In [1]: import numpy as np

In [2]: np.set_printoptions(precision=2, suppress=True, linewidth=200)

In [3]: def tidy(a):
   ...:     return np.round(a, 2) + 0
   ...: 

In [4]: W0 = np.load("m.npy")

In [5]: W0
Out[5]: 
array([[ 0,  4,  0],
       [ 0,  0,  0],
       [ 3, -6,  0]])

In [6]: tidy(np.trace(np.linalg.pinv(W0) @ W0))
Out[6]: np.float64(2.0)

In [7]: np.abs(np.diag(np.linalg.qr(W0)[1])) > 1e-9
Out[7]: array([ True,  True, False])

In [8]: np.linalg.lstsq(W0[:-1].T, W0[-1])[2]
Out[8]: np.int32(1)

In [9]: np.unique(W0.round(6), axis=0).shape
Out[9]: (3, 3)

In [10]: rk = np.linalg.matrix_rank(W0)

In [11]: rk
Out[11]: np.int64(2)

In [12]: ns = np.linalg.svd(W0)[2][rk:].T

In [13]: ns @ ns.T
Out[13]: 
array([[0., 0., 0.],
       [0., 0., 0.],
       [0., 0., 1.]])

In [14]: ns[:, 0] / ns[np.abs(ns[:, 0]).round(6).argmax(), 0]
Out[14]: array([0., 0., 1.])

In [15]: W1 = np.array([[-1, 2, -3, 0, -2], [1, -1, 2, 0, -3], [1, -2, -3, 2, 2]])

In [16]: coef = np.array([4, 1, 5, 5, 2])

In [17]: act = np.maximum(W0 @ W1 + coef, 0)

In [18]: act
Out[18]: 
array([[ 8,  0, 13,  5,  0],
       [ 4,  1,  5,  5,  2],
       [ 0, 13,  0,  5, 14]])

In [19]: (act > 0).astype(int)
Out[19]: 
array([[1, 0, 1, 1, 0],
       [1, 1, 1, 1, 1],
       [0, 1, 0, 1, 1]])

In [20]: np.linalg.matrix_rank(act)
Out[20]: np.int64(3)

In [21]: C = np.array([[-5, 3, -1], [-5, 4, 1], [1, 2, -5], [-2, 0, -1], [0, -3, -1]])

In [22]: (act @ C).round(6).argmax(axis=1)
Out[22]: array([1, 1, 1])

In [23]: act @ C
Out[23]: 
array([[-37,  50, -78],
       [-30,  20, -35],
       [-75,  10,  -6]])

In [24]: W1 @ C
Out[24]: 
array([[ -8,   5,  20],
       [  2,  12,  -9],
       [ -2, -17,   8]])
